$ python -q
>>> import numpy as np
>>> from numpy import linalg as LA
>>> np.set_printoptions(suppress=True, linewidth=200)
>>> q, _ = LA.qr(np.array([[-0.3, -0.1, 2.0], [0.4, 0.2, 1.6], [2.1, -0.5, -1.5]]))
>>> V, _ = LA.qr(np.array([[-1.0, 0.9, 0.4, 1.8],
...     [0.9, 1.3, 2.2, 0.0],
...     [1.5, 0.5, 1.0, 3.0],
...     [0.0, -0.4, 1.6, -1.4]]))
>>> sigma = 5 * 0.5 ** np.arange(3)
>>> E = q[:, :3] * sigma @ V[:3]
>>> E.round(1)
array([[ 1.7, -0.4,  0.2, -0.3],
       [-0.9,  0.7, -0.6,  2. ],
       [-2.1, -3.8,  0.5,  2.1]])
>>> f, v = E[2], E[1]
>>> round(float(f @ f), 1)
24.0
>>> round(float(f @ v), 1)
3.3
>>> p = (f @ v) / (f @ f) * f
>>> p.round(1)
array([-0.3, -0.5,  0.1,  0.3])
>>> np.round(v - p, 1)
array([-0.6,  1.2, -0.7,  1.7])
>>> np.round(np.outer(f, v), 1)
array([[ 2. , -1.5,  1.3, -4.3],
       [ 3.6, -2.6,  2.3, -7.6],
       [-0.5,  0.4, -0.3,  1.1],
       [-2. ,  1.5, -1.3,  4.3]])
>>> F = np.load("out13.npy")
>>> F
array([[ 3, -2,  2,  2],
       [-2,  3, -2,  2],
       [ 2, -2,  3, -2],
       [ 2,  2, -2,  3]])
>>> A2 = F / np.sqrt((F ** 2).mean(axis=1, keepdims=True))
>>> LA.matrix_rank(F - F.mean(axis=1, keepdims=True))
np.int64(3)
>>> np.round(F - F.mean(axis=1, keepdims=True), 1)
array([[ 1.8, -3.2,  0.8,  0.8],
       [-2.2,  2.8, -2.2,  1.8],
       [ 1.8, -2.2,  2.8, -2.2],
       [ 0.8,  0.8, -3.2,  1.8]])
>>> rng = np.random.default_rng(3)
>>> idx = rng.permutation(4)
>>> idx
array([3, 2, 1, 0])
>>> A2 = F[idx][:, idx]
>>> np.round(np.sort(np.abs(LA.eigvals(A2))), 1)
array([1. , 1.5, 5. , 7.5])
>>> A2
array([[ 3, -2,  2,  2],
       [-2,  3, -2,  2],
       [ 2, -2,  3, -2],
       [ 2,  2, -2,  3]])
>>> np.diag(A2)
array([3, 3, 3, 3])
>>> round(LA.det(A2), 1), np.round(LA.det(F[idx]), 1)
(np.float64(-55.0), np.float64(-55.0))
